% ipython --no-banner

In [1]: import numpy as np

In [2]: import numpy.linalg as la

In [3]: np.set_printoptions(suppress=True, linewidth=140)

In [4]: def rnd(a):
   ...:     return np.round(a, 3) + 0
   ...: 

In [5]: K = np.loadtxt("a.csv", delimiter=",")

In [6]: print(rnd(K))
[[-0.675  0.568 -0.471]
 [-0.571  0.002  0.821]
 [ 0.467  0.823  0.323]]

In [7]: O, r_ = la.qr(K)

In [8]: print(rnd(O))
[[-0.675  0.568 -0.471]
 [-0.571  0.002  0.821]
 [ 0.467  0.823  0.323]]

In [9]: print(rnd(np.abs(np.diag(r_))))
[1. 1. 1.]

In [10]: print(rnd(O @ r_))
[[-0.675  0.568 -0.471]
 [-0.571  0.002  0.821]
 [ 0.467  0.823  0.323]]

In [11]: x0 = np.array([2, 2, 2])

In [12]: rhs = K @ x0

In [13]: coef, lr = np.zeros(3), 1 / la.norm(K, 2) ** 2

In [14]: for i in range(200):
    ...:     coef -= lr * K.T @ (K @ coef - rhs)
    ...:     if i % 50 == 0: print(i, round(la.norm(K @ coef - rhs), 3))
    ...: 
0 0.0
50 0.0
100 0.0
150 0.0

In [15]: print(rnd(la.cond(K)))
1.0

In [16]: print(coef)
[2. 2. 2.]

In [17]: x0 = np.array([5, -1, 4])

In [18]: rhs = K @ x0

In [19]: print(rnd(rhs))
[-5.827  0.426  2.805]

In [20]: print(rnd(la.solve(K, rhs + K[:, 0])))
[ 6. -1.  4.]

In [21]: print(rnd(la.solve(K, 2 * rhs)))
[10. -2.  8.]

In [22]: arr = np.array([[2, 2, 2], [0, 1, 0], [1, 1, 2], [2, 2, 0]])

In [23]: print(arr)
[[2 2 2]
 [0 1 0]
 [1 1 2]
 [2 2 0]]

In [24]: A2 = np.array([[-1, -4], [-4, 3], [5, -3]])

In [25]: print(np.einsum("ij,ij->i", arr, arr))
[12  1  6  8]

In [26]: print(A2.T @ arr.T)
[[  0  -4   5 -10]
 [ -8   3  -7  -2]]

In [27]: print(np.einsum("ik,kj->ji", arr, A2))
[[  0  -4   5 -10]
 [ -8   3  -7  -2]]

In [28]: x0 = np.array([7, 9, 4])

In [29]: rhs = arr @ x0

In [30]: print(rnd(la.solve(arr.T @ arr, arr.T @ rhs)))
[7. 9. 4.]

In [31]: rng = np.random.default_rng(16190)

In [32]: rhs = rhs + 0.05 * rng.normal(size=4)

In [33]: print(rnd(rhs))
[40.02   8.946 24.034 32.017]

In [34]: coef, *_ = la.lstsq(arr, rhs)

In [35]: print(rnd(coef))
[7.06  8.946 4.009]

In [36]: print([round(float(la.norm(la.solve(arr.T @ arr + lam * np.eye(3), arr.T @ rhs))), 2) for lam in (0, 1, 10, 100)])
[12.08, 11.49, 8.31, 2.24]

In [37]: blk = np.stack([arr, 4 * arr, arr[::-1]])

In [38]: print(la.matrix_rank(blk))
[3 3 3]

In [39]: print((blk @ arr.T).shape)
(3, 4, 4)

In [40]: print(la.matrix_rank(blk.reshape(3, -1)))
2

In [41]: print(np.einsum("bij,cij->bc", blk, blk))
[[ 27 108  18]
 [108 432  72]
 [ 18  72  27]]
